In [1]: import numpy as np

In [2]: import numpy.linalg as la

In [3]: np.set_printoptions(suppress=True, linewidth=120)

In [4]: def rd(a):
   ...:     return np.round(a, 1) + 0
   ...: 

In [5]: other = np.array([[2, 0], [1, 0]])

In [6]: arr = np.kron(np.eye(2, dtype=int), other)

In [7]: print(arr)
[[2 0 0 0]
 [1 0 0 0]
 [0 0 2 0]
 [0 0 1 0]]

In [8]: left, s, Vh = la.svd(arr)

In [9]: V = Vh[:(s > 1e-8).sum()]

In [10]: rng = np.random.default_rng(23107)

In [11]: x = arr[1] + 5 * arr[0] + rng.integers(2) * np.eye(4)[3]

In [12]: print(x)
[11.  0.  0.  1.]

In [13]: print(np.diag(V.T @ V))
[1. 0. 1. 0.]

In [14]: print(np.poly(arr))
[ 1. -4.  4.  0.  0.]

In [15]: print(rd(la.det(arr.T)))
0.0

In [16]: print(rd(la.det(2 * arr)), rd(la.det(arr)))
0.0 0.0

In [17]: try:
    ...:     la.inv(arr)
    ...: except la.LinAlgError as e:
    ...:     print(e)
    ...: 
Singular matrix

In [18]: print(rd(arr @ la.pinv(arr) @ arr))
[[2. 0. 0. 0.]
 [1. 0. 0. 0.]
 [0. 0. 2. 0.]
 [0. 0. 1. 0.]]

In [19]: print(np.unique(arr.round(6), axis=0).shape)
(4, 4)

In [20]: print(np.allclose(arr[:-1].T @ la.lstsq(arr[:-1].T, arr[-1])[0], arr[-1]))
True

In [21]: print(rd(np.trace(la.pinv(arr) @ arr)))
2.0

In [22]: other = np.array([[2, 0, 4], [5, 0, 1], [4, 3, 2], [1, 3, 4]])

In [23]: print(la.matrix_rank(np.vstack([arr, other.T])))
4

In [24]: print(np.einsum("ij->j", arr))
[3 0 3 0]

In [25]: print(arr @ other)
[[4 0 8]
 [2 0 4]
 [8 6 4]
 [4 3 2]]

In [26]: other @ arr
Traceback (most recent call last):
  Cell In[26], line 1
    other @ arr
ValueError: matmul: Input operand 1 has a mismatch in its core dimension 0, with gufunc signature (n?,k),(k,m?)->(n?,m?) (size 4 is different from 3)


In [27]: print(np.einsum("ik,kj->ij", arr, other))
[[4 0 8]
 [2 0 4]
 [8 6 4]
 [4 3 2]]

In [28]: C2 = arr.T @ arr

In [29]: print(rd(la.eigvalsh(C2)[::-1]))
[5. 5. 0. 0.]

In [30]: print(rd(la.svd(arr, compute_uv=False) ** 2))
[5. 5. 0. 0.]

In [31]: print(C2)
[[5 0 0 0]
 [0 0 0 0]
 [0 0 5 0]
 [0 0 0 0]]

In [32]: mat = np.load("case8.npy")

In [33]: print(mat)
[[-1.  2.]
 [ 2. -2.]]

In [34]: # symmetric

In [35]: x = np.array([2, 1])

In [36]: print(mat @ x)
[0. 2.]

In [37]: print((mat @ x).argmax())
1

In [38]: O = mat.astype(float).copy()

In [39]: for j in range(2):
    ...:     O[:, j] -= O[:, :j] @ (O[:, :j].T @ O[:, j])
    ...:     O[:, j] /= la.norm(O[:, j])
    ...: 

In [40]: print(rd(O))
[[-0.4  0.9]
 [ 0.9  0.4]]

In [41]: print(rd(O.T @ mat))
[[ 2.2 -2.7]
 [ 0.   0.9]]
